$ ipython --no-banner

In [1]: import numpy as np

In [2]: import numpy.linalg as la

In [3]: np.set_printoptions(precision=3, suppress=True, linewidth=140)

In [4]: W0 = np.load("arr.npy")

In [5]: print(W0)
[[0 1 0 0 0 0]
 [1 0 0 0 1 0]
 [0 0 0 1 0 1]
 [0 0 1 0 0 0]
 [0 1 0 0 0 0]
 [0 0 1 0 0 0]]

In [6]: U, sig, VT = la.svd(W0)

In [7]: V = VT[:(sig > 1e-8).sum()]

In [8]: rng = np.random.default_rng(807)

In [9]: x0 = W0[1] + 5 * W0[3] + rng.integers(2) * np.eye(6)[0]

In [10]: x0
Out[10]: array([2., 0., 5., 0., 1., 0.])

In [11]: la.matrix_rank(np.vstack([W0, x0]))
Out[11]: np.int64(5)

In [12]: np.round(la.norm(x0 - V.T @ V @ x0), 3)
Out[12]: np.float64(0.707)

In [13]: print(V.T @ V)
[[0.5 0.  0.  0.  0.5 0. ]
 [0.  1.  0.  0.  0.  0. ]
 [0.  0.  1.  0.  0.  0. ]
 [0.  0.  0.  0.5 0.  0.5]
 [0.5 0.  0.  0.  0.5 0. ]
 [0.  0.  0.  0.5 0.  0.5]]

In [14]: print(np.round(np.sort(la.eigvals(W0).real), 3) + 0)
[-1.414 -1.414  0.     0.     1.414  1.414]

In [15]: round(float(la.det(W0)), 3)
Out[15]: 0.0

In [16]: data = np.loadtxt("run11.csv", delimiter=",")

In [17]: data
Out[17]: 
array([[-1.36,  0.7 ,  1.21,  0.13],
       [ 2.12,  1.77, -2.06, -1.22],
       [-1.12, -0.89,  1.02,  0.7 ],
       [ 2.46,  1.71, -1.96, -1.74],
       [-0.62, -1.95,  0.42,  1.16],
       [-1.34, -4.5 , -1.13,  4.85],
       [-3.52, -5.17, -0.03,  6.73],
       [-2.  , -0.79,  2.42,  0.26],
       [-0.2 ,  0.27,  0.03,  0.11],
       [ 1.16, -1.93, -1.26,  0.7 ],
       [-2.24, -2.66,  0.84,  3.08],
       [-0.38, -0.89, -1.07,  2.03]])

In [18]: # null space of dimension 1

In [19]: f = np.array([2, 2, 1])

In [20]: np.convolve(data[0], f)
Out[20]: array([-2.72, -1.32,  2.46,  3.38,  1.47,  0.13])

In [21]: print(np.cross(data[0, :3], data[8, :3]))
[-0.306 -0.201 -0.227]

In [22]: cov = np.cov(data, rowvar=False)

In [23]: np.argwhere(np.triu(np.abs(np.corrcoef(data.T)) > 0.8, 1))
Out[23]: array([[1, 3]])

In [24]: data.std(axis=0)
Out[24]: array([1.699, 2.107, 1.327, 2.343])

In [25]: round(float(np.corrcoef(data[:, 2], data[:, 1])[0, 1]), 3)
Out[25]: -0.157

In [26]: U, sig, VT = la.svd(data)

In [27]: print(sig.round(3) + 0)
[13.517  5.74   2.056  0.   ]

In [28]: other = U[:, :3] @ np.diag(sig[:3]) @ VT[:3]

In [29]: other
Out[29]: 
array([[-1.36,  0.7 ,  1.21,  0.13],
       [ 2.12,  1.77, -2.06, -1.22],
       [-1.12, -0.89,  1.02,  0.7 ],
       [ 2.46,  1.71, -1.96, -1.74],
       [-0.62, -1.95,  0.42,  1.16],
       [-1.34, -4.5 , -1.13,  4.85],
       [-3.52, -5.17, -0.03,  6.73],
       [-2.  , -0.79,  2.42,  0.26],
       [-0.2 ,  0.27,  0.03,  0.11],
       [ 1.16, -1.93, -1.26,  0.7 ],
       [-2.24, -2.66,  0.84,  3.08],
       [-0.38, -0.89, -1.07,  2.03]])

In [30]: print(la.matrix_rank(other))
3

In [31]: la.matrix_rank(data, rtol=0.05)
Out[31]: np.int64(3)

In [32]: round(float(la.norm(data - other, 2)), 3), round(sig[3], 3)
Out[32]: (0.0, np.float64(0.0))

In [33]: mat = np.loadtxt("w.csv", delimiter=",")

In [34]: print(mat)
[[-0.373 -0.193  0.415 -0.345]
 [ 0.269 -0.222 -0.054 -0.306]
 [-0.331  0.105 -0.185 -0.448]
 [ 0.186 -0.158  0.323 -0.416]
 [ 0.145  0.293 -0.011 -0.395]
 [ 0.062  0.267  0.088  0.255]
 [ 0.166  0.232  0.394 -0.142]
 [-0.021  0.63  -0.264 -0.322]
 [-0.331  0.464  0.182  0.23 ]
 [-0.663 -0.12   0.147  0.013]
 [ 0.207  0.2    0.631  0.124]]

In [35]: np.round(la.norm(mat), 3)
Out[35]: np.float64(2.0)

In [36]: mat.sum(axis=0)
Out[36]: array([-0.683,  1.498,  1.666, -1.752])

In [37]: mat.sum(axis=1)
Out[37]: array([-0.497, -0.312, -0.86 , -0.064,  0.032,  0.671,  0.65 ,  0.023,  0.546, -0.623,  1.163])

In [38]: mat.shape
Out[38]: (11, 4)

In [39]: la.matrix_rank(mat)
Out[39]: np.int64(4)

In [40]: np.unravel_index(np.abs(mat).argmax(), mat.shape)
Out[40]: (np.int64(9), np.int64(0))

In [41]: np.round(mat[:, 1] @ mat[:, 0], 3)
Out[41]: np.float64(-0.0)

In [42]: la.svd(mat, compute_uv=False)
Out[42]: array([1., 1., 1., 1.])

In [43]: la.norm(mat, axis=0)
Out[43]: array([1., 1., 1., 1.])

In [44]: cov = np.cov(mat, rowvar=False)

In [45]: np.polyfit(mat[:, 2], mat[:, 1], 1)
Out[45]: array([-0.303,  0.182])

In [46]: cov.shape
Out[46]: (4, 4)

In [47]: print(np.argsort(-mat.std(axis=0).round(6), kind="stable"))
[0 1 2 3]

In [48]: la.eigvalsh(cov)[::-1]
Out[48]: array([0.1  , 0.1  , 0.1  , 0.022])

In [49]: np.argwhere(np.triu(np.abs(np.corrcoef(mat.T)) > 0.8, 1))
Out[49]: array([], shape=(0, 2), dtype=int64)

In [50]: mat.std(axis=0)
Out[50]: array([0.295, 0.269, 0.261, 0.256])

In [51]: Xc = mat - mat.mean(axis=0)

In [52]: V = la.svd(Xc)[2][:1]

In [53]: other = Xc - Xc @ V.T @ V

In [54]: other.std(axis=0)
Out[54]: array([0.295, 0.095, 0.214, 0.245])

In [55]: np.diag(V.T @ V)
Out[55]: array([0.   , 0.697, 0.244, 0.06 ])

In [56]: print(np.round(la.norm(other) / la.norm(Xc), 3))
0.83

In [57]: (Xc @ V.T).std(axis=0)
Out[57]: array([0.302])

In [58]: X = np.loadtxt("m.csv", delimiter=",")

In [59]: X
Out[59]: 
array([[1.05, 0.  , 2.  , 1.  ],
       [5.  , 3.05, 0.  , 0.  ],
       [5.  , 4.  , 3.05, 4.  ],
       [1.  , 0.  , 2.  , 1.05]])

In [60]: t = np.radians(72)

In [61]: R = np.eye(4)

In [62]: R[2, 2] = R[0, 0] = np.cos(t)

In [63]: R[2, 0], R[0, 2] = -np.sin(t), np.sin(t)

In [64]: R
Out[64]: 
array([[ 0.309,  0.   ,  0.951,  0.   ],
       [ 0.   ,  1.   ,  0.   ,  0.   ],
       [-0.951,  0.   ,  0.309,  0.   ],
       [ 0.   ,  0.   ,  0.   ,  1.   ]])

In [65]: other = X @ R.T

In [66]: np.allclose(X @ X.T, other @ other.T)
Out[66]: True

In [67]: np.abs(other - X).max(axis=0)
Out[67]: array([3.455, 0.   , 6.863, 0.   ])

In [68]: np.allclose(la.norm(X, axis=1), la.norm(other, axis=1))
Out[68]: True
